% ipython --no-banner

In [1]: import numpy as np

In [2]: import numpy.linalg as la

In [3]: np.set_printoptions(precision=3, suppress=True, linewidth=120, floatmode="fixed")

In [4]: rnd = lambda a: np.round(a, 3) + 0

In [5]: K = np.loadtxt("case18.csv", delimiter=",")

In [6]: print(K)
[[4.000 0.000 0.000 0.000]
 [0.000 0.000 0.000 0.000]
 [0.000 0.000 0.000 0.000]
 [0.000 0.000 0.000 0.000]]

In [7]: print(np.abs(np.diag(la.qr(K)[1])) > 1e-9)
[ True False False False]

In [8]: print(rnd(np.trace(la.pinv(K) @ K)))
1.0

In [9]: print(la.lstsq(K[:-1].T, K[-1])[2])
1

In [10]: print(np.allclose(K[:-1].T @ la.lstsq(K[:-1].T, K[-1])[0], K[-1]))
True

In [11]: print((K + K.T) / 2)
[[4.000 0.000 0.000 0.000]
 [0.000 0.000 0.000 0.000]
 [0.000 0.000 0.000 0.000]
 [0.000 0.000 0.000 0.000]]

In [12]: print(rnd(la.det(K)))
0.0

In [13]: print((K - K.T) / 2)
[[0.000 0.000 0.000 0.000]
 [0.000 0.000 0.000 0.000]
 [0.000 0.000 0.000 0.000]
 [0.000 0.000 0.000 0.000]]

In [14]: print(K @ K)
[[16.000  0.000  0.000  0.000]
 [ 0.000  0.000  0.000  0.000]
 [ 0.000  0.000  0.000  0.000]
 [ 0.000  0.000  0.000  0.000]]

In [15]: print(rnd(np.sort(np.abs(la.eigvals(K)))))
[0.000 0.000 0.000 4.000]

In [16]: print(np.allclose(K @ K.T, K.T @ K))
True

In [17]: B = np.array([[2, 0, 0, 2, -1],
    ...:     [-1, -2, 0, 3, 0],
    ...:     [-2, -3, -3, -2, 2],
    ...:     [-2, -3, 2, 3, 1]])

In [18]: arr = B.T @ B

In [19]: print(arr)
[[13 14  2 -1 -8]
 [14 22  3 -9 -9]
 [ 2  3 13 12 -4]
 [-1 -9 12 26 -3]
 [-8 -9 -4 -3  6]]

In [20]: evals, vecs = la.eigh(arr)

In [21]: x0 = np.array([0, 0, 0, 3, 3])

In [22]: print((np.sign(vecs[:, -1].round(6)) == np.sign(vecs[0, -1].round(6))).astype(int))
[1 1 0 0 0]

In [23]: print(rnd(la.eigvalsh(arr[1:, 1:])))
[ 0.013  3.985 26.787 36.216]

In [24]: print(x0 @ arr @ x0)
234

In [25]: B = np.array([[1, 1, 0], [0, 1, 3], [1, 0, 0]])

In [26]: data = np.triu(B)

In [27]: print(data)
[[1 1 0]
 [0 1 3]
 [0 0 0]]

In [28]: B = data[0, 0] * data[1:] - np.outer(data[1:, 0], data[0])

In [29]: print(B)
[[0 1 3]
 [0 0 0]]

In [30]: print(np.flatnonzero(~B.round(6).any(axis=1)))
[1]

In [31]: print(data[:, 0] / data[0, 0])
[1.000 0.000 0.000]

In [32]: print(data - data[0])
[[ 0  0  0]
 [-1  0  3]
 [-1 -1  0]]

In [33]: print(np.unravel_index(np.abs(data).argmax(), data.shape))
(np.int64(1), np.int64(2))

In [34]: print(data.shape)
(3, 3)

In [35]: print(np.diff(data, axis=0))
[[-1  0  3]
 [ 0 -1 -3]]

In [36]: print(data.sum(axis=1))
[2 4 0]

In [37]: print(np.abs(data).max())
3

In [38]: print(rnd(data.mean(axis=0)))
[0.333 0.667 1.000]

In [39]: print(rnd(la.norm(data)))
3.464

In [40]: print(data.sum(axis=0))
[1 2 3]

In [41]: J = np.loadtxt("run0.csv", delimiter=",")

In [42]: print(J)
[[-0.976 -0.985 -0.996 -0.818]
 [ 0.879  0.934  0.963  0.658]
 [ 0.310  0.629  0.565  0.327]
 [-1.000  0.188 -1.000 -0.110]
 [ 1.000  0.856  1.000  0.592]
 [-0.998  0.996 -0.862  0.872]
 [ 0.997  0.840  0.998  0.551]
 [ 0.862  0.050  0.800  0.050]
 [-0.264 -0.726 -0.598 -0.397]
 [ 0.965 -0.915  0.701 -0.578]
 [ 0.110  0.501  0.354  0.245]
 [-0.988 -0.273 -0.978 -0.178]
 [ 0.909  0.818  0.951  0.501]
 [ 0.968  0.995  0.997  0.883]
 [ 0.430 -0.611  0.020 -0.300]
 [ 0.876  0.653  0.909  0.363]
 [-0.996  0.749 -0.972  0.354]
 [ 0.876  0.653  0.909  0.363]
 [ 0.811 -0.843  0.300 -0.485]
 [ 0.937 -0.446  0.824 -0.178]
 [-0.937  0.446 -0.824  0.178]
 [-0.454 -0.965 -0.892 -0.726]
 [ 1.000  0.721  1.000  0.470]
 [-0.993  0.551 -0.964  0.217]
 [-0.753  0.598 -0.430  0.282]
 [ 0.310  0.629  0.565  0.327]
 [-0.996  1.000 -0.235  0.965]
 [-0.264 -0.726 -0.598 -0.397]
 [-0.793  0.782 -0.345  0.422]]

In [43]: left, sv, vt = la.svd(arr)

In [44]: vecs = vt[:(sv > 1e-8).sum()]

In [45]: rng = np.random.default_rng(77073)

In [46]: x0 = arr[2] + 5 * arr[3] + rng.integers(2) * np.eye(5)[1]

In [47]: print(x0)
[ -3.000 -41.000  73.000 142.000 -19.000]

In [48]: print(la.matrix_rank(np.vstack([arr, x0])))
5

In [49]: print(rnd(np.diag(vecs.T @ vecs)))
[0.991 0.817 0.977 0.899 0.316]

In [50]: Ac = J - J.mean(axis=0)

In [51]: vecs = la.svd(Ac)[2][:2]

In [52]: B = Ac - Ac @ vecs.T @ vecs

In [53]: print(rnd((Ac @ vecs.T).std(axis=0)))
[1.154 0.812]

In [54]: print(rnd(np.cov(Ac @ vecs.T, rowvar=False)))
[[1.380 0.000]
 [0.000 0.683]]

In [55]: print(la.norm(B, axis=1).round(6).argmax())
26

In [56]: w1 = np.array([[-1, 1], [-2, -2], [1, 0], [2, -1], [-2, -1]])

In [57]: b = np.array([-4, -7])

In [58]: hid = np.maximum(arr @ w1 + b, 0)

In [59]: print(la.matrix_rank(hid))
1

In [60]: print((hid > 0).mean(axis=0))
[0.400 0.000]

In [61]: basis = np.array([[-3, 2], [5, -3]])

In [62]: print(hid @ basis)
[[   0    0]
 [   0    0]
 [ -99   66]
 [-255  170]
 [   0    0]]

In [63]: print(w1 @ basis)
[[  8  -5]
 [ -4   2]
 [ -3   2]
 [-11   7]
 [  1  -1]]
